% python3 -q
>>> import numpy as np
>>> np.set_printoptions(precision=2, suppress=True, linewidth=140, floatmode="fixed")
>>> feats = np.load("block0.npy")
>>> print(feats)
[[0 0 0 0 0]
 [0 0 0 1 1]
 [0 0 0 1 1]
 [0 1 1 0 0]
 [0 1 1 0 0]]
>>> w, V = np.linalg.eigh(feats)
>>> print(np.round(V.T @ feats @ V, 2) + 0)
[[-2.00  0.00  0.00  0.00  0.00]
 [ 0.00  0.00  0.00  0.00  0.00]
 [ 0.00  0.00  0.00  0.00  0.00]
 [ 0.00  0.00  0.00  0.00  0.00]
 [ 0.00  0.00  0.00  0.00  2.00]]
>>> print(np.round(np.linalg.svd(feats, compute_uv=False), 2) + 0)
[2.00 2.00 0.00 0.00 0.00]
>>> print(np.round(V @ np.diag(w) @ V.T, 2) + 0)
[[0.00 0.00 0.00 0.00 0.00]
 [0.00 0.00 0.00 1.00 1.00]
 [0.00 0.00 0.00 1.00 1.00]
 [0.00 1.00 1.00 0.00 0.00]
 [0.00 1.00 1.00 0.00 0.00]]
>>> rng = np.random.default_rng(42421)
>>> z = rng.permutation(5)
>>> print(z)
[2 1 4 0 3]
>>> M2 = feats[z][:, z]
>>> print(np.allclose(M2, feats))
False
>>> print(np.round(feats @ np.linalg.pinv(feats) @ feats, 2) + 0)
[[0.00 0.00 0.00 0.00 0.00]
 [0.00 0.00 0.00 1.00 1.00]
 [0.00 0.00 0.00 1.00 1.00]
 [0.00 1.00 1.00 0.00 0.00]
 [0.00 1.00 1.00 0.00 0.00]]
>>> print(round(np.trace(np.linalg.pinv(feats) @ feats), 2))
2.0
>>> print(np.unique(feats.round(6), axis=0).shape)
(3, 5)
>>> print(np.linalg.lstsq(feats[:-1].T, feats[-1])[2])
2
>>> W0 = np.loadtxt("run2.csv", delimiter=",")
>>> print(W0)
[[16.00 34.00 21.00 21.00  0.00]
 [19.00 25.00 12.00 21.00  0.00]
 [ 0.00  7.00 12.00  3.00  6.00]
 [ 8.00 14.00  9.00 13.00  0.00]
 [ 0.00 28.00 27.00  9.00  5.00]
 [ 1.00  2.00  3.00  7.00  0.00]
 [ 0.00  8.00  9.00  7.00  1.00]
 [ 0.00 24.00 27.00  5.00  9.00]
 [ 0.00 22.00 21.00  9.00  3.00]
 [13.00 10.00  3.00 15.00  0.00]
 [ 0.00 14.00 15.00  7.00  3.00]
 [ 0.00  8.00  9.00  7.00  1.00]
 [ 0.00  4.00  9.00  3.00  5.00]
 [ 0.00  0.00  3.00  5.00  1.00]
 [ 3.00  7.00  6.00  9.00  0.00]
 [ 0.00 25.00 24.00  9.00  4.00]
 [ 0.00 31.00 30.00  9.00  6.00]]
>>> # row 11 repeats row 6
>>> C2 = np.cov(W0, rowvar=False)
>>> print(np.corrcoef(W0.T))
[[ 1.00  0.32 -0.16  0.93 -0.54]
 [ 0.32  1.00  0.87  0.54  0.30]
 [-0.16  0.87  1.00  0.06  0.68]
 [ 0.93  0.54  0.06  1.00 -0.55]
 [-0.54  0.30  0.68 -0.55  1.00]]
>>> print(C2.shape)
(5, 5)
>>> print(np.round(np.linalg.eigvalsh(C2)[::-1], 2) + 0)
[195.26  78.32   3.90   0.04   0.00]
>>> print(np.argsort(-W0.std(axis=0).round(6), kind="stable"))
[1 2 0 3 4]
>>> print(np.argwhere(np.triu(np.abs(np.corrcoef(W0.T)) > 0.8, 1)))
[[0 3]
 [1 2]]
>>> print(W0.std(axis=0))
[ 6.18 10.52  8.84  5.19  2.72]
>>> print(np.median(W0, axis=0))
[ 0.00 14.00 12.00  9.00  1.00]
>>> cen = (W0 - W0.mean(axis=0)) / W0.std(axis=0)
>>> print(cen.std(axis=0))
[1.00 1.00 1.00 1.00 1.00]
>>> c = np.linalg.lstsq(np.delete(cen, 2, axis=1), cen[:, 2])[0]
>>> print(c.round(2) + 0)
[ 0.00  1.19 -0.59  0.00]
>>> x0 = np.array([1, 2, 1, 2, 3])
>>> y = W0 @ x0
>>> print(np.linalg.lstsq(W0, y)[0])
[1.00 2.00 1.00 2.00 3.00]
>>> y = y + 0.02 * rng.normal(size=17)
>>> print(y)
[146.99 122.96  50.03  71.02 115.98  22.00  41.98 111.98  91.99  65.98  66.01  41.98  38.02  15.99  41.01 103.99 128.02]
>>> c, *_ = np.linalg.lstsq(W0, y)
>>> print(round(float(np.linalg.norm(y - W0 @ c)), 2))
0.07
>>> print(c)
[1.01 1.99 1.02 1.99 2.98]
>>> M = np.load("w.npy")
>>> print(M)
[[ 1 -2  4 -8]
 [ 1 -1  1 -1]
 [ 1  0  0  0]
 [ 1  1  1  1]
 [ 1  2  4  8]]
>>> M2 = feats + rng.integers(-2, 3, (5, 2)) @ rng.integers(-2, 3, (2, 5))
>>> print(M2)
[[ 0  2  1  2  0]
 [ 0  2  1  3  1]
 [ 0  0 -2 -1  3]
 [ 0  1  1  0  0]
 [ 0 -3  4  1 -5]]
>>> print(np.round(np.linalg.svd(M2 - feats, compute_uv=False), 2) + 0)
[7.62 4.79 0.00 0.00 0.00]
>>> print(np.abs(M2 - feats).sum(axis=1))
[ 5  5  6  0 13]
>>> left, sigma, Vh = np.linalg.svd(M, full_matrices=False)
>>> print(sigma / sigma[0])
[1.00 0.52 0.12 0.09]
>>> print(left.shape, sigma.shape, Vh.shape)
(5, 4) (4,) (4, 4)
>>> print(np.round(np.sqrt((sigma ** 2).sum()), 2), np.round(np.linalg.norm(M), 2))
13.38 13.38
>>> m1 = np.loadtxt("test11.csv", delimiter=",")
>>> print(m1)
[[ 2.00  5.00  0.00  0.00  0.00  0.00  0.00  0.00]
 [ 5.00 -2.00  5.00  0.00  0.00  0.00  0.00  0.00]
 [ 0.00  5.00  1.00  5.00  0.00  0.00  0.00  0.00]
 [ 0.00  0.00  5.00  1.00  5.00  0.00  0.00  0.00]
 [ 0.00  0.00  0.00  5.00 -2.00  5.00  0.00  0.00]
 [ 0.00  0.00  0.00  0.00  5.00 -2.00  5.00  0.00]
 [ 0.00  0.00  0.00  0.00  0.00  5.00 -2.00  5.00]
 [ 0.00  0.00  0.00  0.00  0.00  0.00  5.00  0.00]]
>>> w, V = np.linalg.eigh(m1)
>>> x0 = np.array([-4, 5, 6, 5, 6, -7, 7, 6])
>>> print(x0 @ m1 @ x0)
-15.0
>>> print(round(float(x0 @ m1 @ x0 / (x0 @ x0)), 2), round(float(w[0]), 2), np.round(w[-1], 2))
-0.06 -10.55 9.17
>>> print((np.sign(V[:, -1].round(6)) == np.sign(V[0, -1].round(6))).astype(int))
[1 1 1 1 1 1 1 1]
>>> x0 = np.array([2, -5, -5, 2, -3, -1, -3, 2])
>>> a = np.maximum(m1 @ x0, 0)
>>> print(np.maximum(m1 @ x0, 0) - np.maximum(-m1 @ x0, 0))
[-21.00  -5.00 -20.00 -38.00  11.00 -28.00  11.00 -15.00]
>>> print(a)
[ 0.00  0.00  0.00  0.00 11.00  0.00 11.00  0.00]
>>> O, Rm = np.linalg.qr(m1)
>>> print(np.round(O.T @ O, 2) + 0)
[[1.00 0.00 0.00 0.00 0.00 0.00 0.00 0.00]
 [0.00 1.00 0.00 0.00 0.00 0.00 0.00 0.00]
 [0.00 0.00 1.00 0.00 0.00 0.00 0.00 0.00]
 [0.00 0.00 0.00 1.00 0.00 0.00 0.00 0.00]
 [0.00 0.00 0.00 0.00 1.00 0.00 0.00 0.00]
 [0.00 0.00 0.00 0.00 0.00 1.00 0.00 0.00]
 [0.00 0.00 0.00 0.00 0.00 0.00 1.00 0.00]
 [0.00 0.00 0.00 0.00 0.00 0.00 0.00 1.00]]
>>> print(np.round(O @ Rm, 2) + 0)
[[ 2.00  5.00  0.00  0.00  0.00  0.00  0.00  0.00]
 [ 5.00 -2.00  5.00  0.00  0.00  0.00  0.00  0.00]
 [ 0.00  5.00  1.00  5.00  0.00  0.00  0.00  0.00]
 [ 0.00  0.00  5.00  1.00  5.00  0.00  0.00  0.00]
 [ 0.00  0.00  0.00  5.00 -2.00  5.00  0.00  0.00]
 [ 0.00  0.00  0.00  0.00  5.00 -2.00  5.00  0.00]
 [ 0.00  0.00  0.00  0.00  0.00  5.00 -2.00  5.00]
 [ 0.00  0.00  0.00  0.00  0.00  0.00  5.00  0.00]]
>>> print(np.abs(np.diag(Rm)))
[5.39 7.35 5.38 5.85 5.03 5.73 5.02 2.43]
>>> print(np.allclose(Rm.T @ Rm, m1.T @ m1))
True
>>> arr = np.load("arr.npy")
>>> print(arr)
[[  7.98 -12.03 -21.00  -4.01   5.97   9.01  -2.02  16.96  -2.00]
 [ -3.00  -6.98 -17.98  13.01  -8.01  11.01  -5.01   8.00  -4.98]
 [  4.01 -12.01 -24.02   4.00  -0.03  11.97  -4.04  16.03  -4.01]
 [  0.96   0.97   2.98  -2.99   2.00  -1.98   1.01  -1.00   1.05]]
>>> def softmax(z):
...     e = np.exp(z - z.max(axis=-1, keepdims=True))
...     return e / e.sum(axis=-1, keepdims=True)
... 
>>> print(np.round(softmax(arr[2] + 2), 2) + 0)
[0.00 0.00 0.00 0.00 0.00 0.02 0.00 0.98 0.00]
>>> print(softmax(arr).sum(axis=1))
[1.00 1.00 1.00 1.00]
>>> att = arr @ arr.T / np.sqrt(9)
>>> print(softmax(att).round(6).argmax(axis=1))
[0 2 2 3]
>>> print(softmax(att)[2] @ arr)
[  4.01 -12.01 -24.02   4.00  -0.03  11.97  -4.04  16.03  -4.01]
>>> M2 = np.array([[2, -2], [3, -1], [1, -1]])
>>> W2 = np.array([[1, -5, 0, -2, -1, -4, 0, 2, -1], [2, -3, -3, 4, 2, -1, -4, -5, 3]])
>>> data = M2 @ W2
>>> print(data)
[[ -2  -4   6 -12  -6  -6   8  14  -8]
 [  1 -12   3 -10  -5 -11   4  11  -6]
 [ -1  -2   3  -6  -3  -3   4   7  -4]]
>>> # null space of dimension 7
>>> print(round(float(np.trace(np.linalg.pinv(data) @ data)), 2))
2.0
>>> print(np.linalg.lstsq(data[:-1].T, data[-1])[2])
2
>>> print(np.abs(np.diag(np.linalg.qr(data)[1])) > 1e-9)
[ True  True False]
>>> P = np.triu(np.array([[6, 5, -5, -5, -9],
...     [-1, -5, -6, 8, 9],
...     [-9, 9, -3, 7, -9],
...     [-1, 7, -2, 1, -8],
...     [-1, 2, -7, -2, -5]]), 1) + np.eye(5)
>>> M2 = P @ feats @ np.linalg.inv(P)
>>> print(np.linalg.matrix_rank(M2))
2
>>> print(np.trace(M2), np.trace(feats))
0.0 0
>>> print([round(float(x), 2) for x in np.linalg.svd(data, compute_uv=False)[:3]])
[35.21, 8.83, 0.0]
>>> print(np.linalg.matrix_rank(data, rtol=0.1))
2
>>> print(np.linalg.cond(data) > 100)
True
>>> M2 = data / np.sqrt((data ** 2).mean(axis=1, keepdims=True))
>>> print(M2[0])
[-0.25 -0.49  0.74 -1.47 -0.74 -0.74  0.98  1.72 -0.98]
>>> M2 = np.array([[8, 2, 5, 8, 0, 3, 0],
...     [-5, -8, 8, -3, -8, -8, 9],
...     [-9, 0, 8, 5, -3, 8, 0],
...     [-5, 6, 8, 6, -2, 2, 8],
...     [4, -2, -6, 0, 2, -7, 5],
...     [-4, -5, -3, -8, 6, -9, -5],
...     [7, -8, -6, 4, 8, -6, -4]])
>>> M2[-1] = M2[0]
>>> mat = M2 + 0.05 * np.eye(7)
>>> print(mat)
[[ 8.05  2.00  5.00  8.00  0.00  3.00  0.00]
 [-5.00 -7.95  8.00 -3.00 -8.00 -8.00  9.00]
 [-9.00  0.00  8.05  5.00 -3.00  8.00  0.00]
 [-5.00  6.00  8.00  6.05 -2.00  2.00  8.00]
 [ 4.00 -2.00 -6.00  0.00  2.05 -7.00  5.00]
 [-4.00 -5.00 -3.00 -8.00  6.00 -8.95 -5.00]
 [ 8.00  2.00  5.00  8.00  0.00  3.00  0.05]]
>>> left, sigma, Vh = np.linalg.svd(mat)
>>> print(np.argmax(sigma[:-1] / (sigma[1:] + 1e-6)) + 1)
6
>>> M2 = left[:, :6] @ np.diag(sigma[:6]) @ Vh[:6]
>>> print(M2.round(2) + 0)
[[ 8.05  2.00  5.00  8.00  0.00  3.00  0.00]
 [-5.00 -7.95  8.00 -3.00 -8.00 -8.00  9.00]
 [-9.00  0.00  8.05  5.00 -3.00  8.00  0.00]
 [-5.00  6.00  8.00  6.05 -2.00  2.00  8.00]
 [ 4.00 -2.00 -6.00  0.00  2.05 -7.00  5.00]
 [-4.00 -5.00 -3.00 -8.00  6.00 -8.95 -5.00]
 [ 8.00  2.00  5.00  8.00  0.00  3.00  0.05]]
>>> print(np.round(np.linalg.norm(mat - M2, 2), 2), round(float(sigma[6]), 2))
0.01 0.01
>>> print(np.linalg.matrix_rank(mat, rtol=0.05))
6
>>> print(np.round(np.linalg.norm(mat - M2) / np.linalg.norm(mat), 2))
0.0
>>> print(np.linalg.matrix_rank(M2))
6
>>> x0 = np.array([3, -4, 3, 1, 0, -3, -3])
>>> print(mat @ np.eye(7)[6])
[ 0.00  9.00  0.00  8.00  5.00 -5.00  0.05]
>>> print(mat @ np.ones(7))
[ 26.05 -14.95   9.05  23.05  -3.95 -27.95  26.05]
>>> print(mat @ (2 * x0))
[ 60.30  69.60 -43.70 -77.90  16.00  65.70  59.70]
>>> print((mat * x0).sum(axis=1))
[ 30.15  34.80 -21.85 -38.95   8.00  32.85  29.85]
>>> print(np.sign((mat @ x0).round(6)))
[ 1.00  1.00 -1.00 -1.00  1.00  1.00  1.00]
>>> J = np.arange(70).reshape(10, 7) + 4
>>> print(J)
[[ 4  5  6  7  8  9 10]
 [11 12 13 14 15 16 17]
 [18 19 20 21 22 23 24]
 [25 26 27 28 29 30 31]
 [32 33 34 35 36 37 38]
 [39 40 41 42 43 44 45]
 [46 47 48 49 50 51 52]
 [53 54 55 56 57 58 59]
 [60 61 62 63 64 65 66]
 [67 68 69 70 71 72 73]]
>>> left, sigma, Vh = np.linalg.svd(feats, full_matrices=False)
>>> print(sigma.round(2) + 0)
[2.00 2.00 0.00 0.00 0.00]
>>> print(np.cumsum(sigma ** 2) / np.sum(sigma ** 2))
[0.50 1.00 1.00 1.00 1.00]
>>> print(np.round(left.T @ feats @ Vh.T, 2) + 0)
[[2.00 0.00 0.00 0.00 0.00]
 [0.00 2.00 0.00 0.00 0.00]
 [0.00 0.00 0.00 0.00 0.00]
 [0.00 0.00 0.00 0.00 0.00]
 [0.00 0.00 0.00 0.00 0.00]]
>>> left, sigma, Vh = np.linalg.svd(J)
>>> V = Vh[:(sigma > 1e-8).sum()]
>>> x0 = J[8] + -3 * J[2] + rng.integers(2) * np.eye(7)[6]
>>> print(x0)
[ 6.00  4.00  2.00  0.00 -2.00 -4.00 -6.00]
>>> print(np.round(np.linalg.norm(x0 - V.T @ V @ x0), 2))
0.0
>>> print(np.diag(V.T @ V))
[0.46 0.29 0.18 0.14 0.18 0.29 0.46]
>>> print(np.allclose(V.T @ V @ x0, x0))
True
>>> print(np.linalg.matrix_rank(np.vstack([J, x0])))
2
>>> rank = np.linalg.matrix_rank(J)
>>> print(rank)
2
>>> null = np.linalg.svd(J)[2][rank:].T
>>> print(null.shape)
(7, 5)
>>> print([int(np.linalg.matrix_rank(J[:, :j + 1])) for j in range(7)])
[1, 2, 2, 2, 2, 2, 2]
>>> print([int(np.linalg.matrix_rank(J[:i])) for i in range(1, len(J) + 1)])
[1, 2, 2, 2, 2, 2, 2, 2, 2, 2]
>>> print([int(np.linalg.matrix_rank(np.delete(J, i, axis=0))) for i in range(10)])
[2, 2, 2, 2, 2, 2, 2, 2, 2, 2]
>>> print(np.round(null @ null.T, 2) + 0)
[[ 0.54 -0.36 -0.25 -0.14 -0.04  0.07  0.18]
 [-0.36  0.71 -0.21 -0.14 -0.07  0.00  0.07]
 [-0.25 -0.21  0.82 -0.14 -0.11 -0.07 -0.04]
 [-0.14 -0.14 -0.14  0.86 -0.14 -0.14 -0.14]
 [-0.04 -0.07 -0.11 -0.14  0.82 -0.21 -0.25]
 [ 0.07  0.00 -0.07 -0.14 -0.21  0.71 -0.36]
 [ 0.18  0.07 -0.04 -0.14 -0.25 -0.36  0.54]]
>>> left, sigma, Vh = np.linalg.svd(J)
>>> print(sigma.round(2) + 0)
[363.70   7.74   0.00   0.00   0.00   0.00   0.00]
>>> M2 = left[:, :2] @ np.diag(sigma[:2]) @ Vh[:2]
>>> print(np.linalg.matrix_rank(M2))
2
>>> print(round(np.linalg.norm(J - M2) / np.linalg.norm(J), 2))
0.0
>>> print(round(float(np.abs(J - M2).max()), 2))
0.0
>>> print(np.linalg.matrix_rank(J, rtol=0.05))
1
>>> print(M2)
[[ 4.00  5.00  6.00  7.00  8.00  9.00 10.00]
 [11.00 12.00 13.00 14.00 15.00 16.00 17.00]
 [18.00 19.00 20.00 21.00 22.00 23.00 24.00]
 [25.00 26.00 27.00 28.00 29.00 30.00 31.00]
 [32.00 33.00 34.00 35.00 36.00 37.00 38.00]
 [39.00 40.00 41.00 42.00 43.00 44.00 45.00]
 [46.00 47.00 48.00 49.00 50.00 51.00 52.00]
 [53.00 54.00 55.00 56.00 57.00 58.00 59.00]
 [60.00 61.00 62.00 63.00 64.00 65.00 66.00]
 [67.00 68.00 69.00 70.00 71.00 72.00 73.00]]
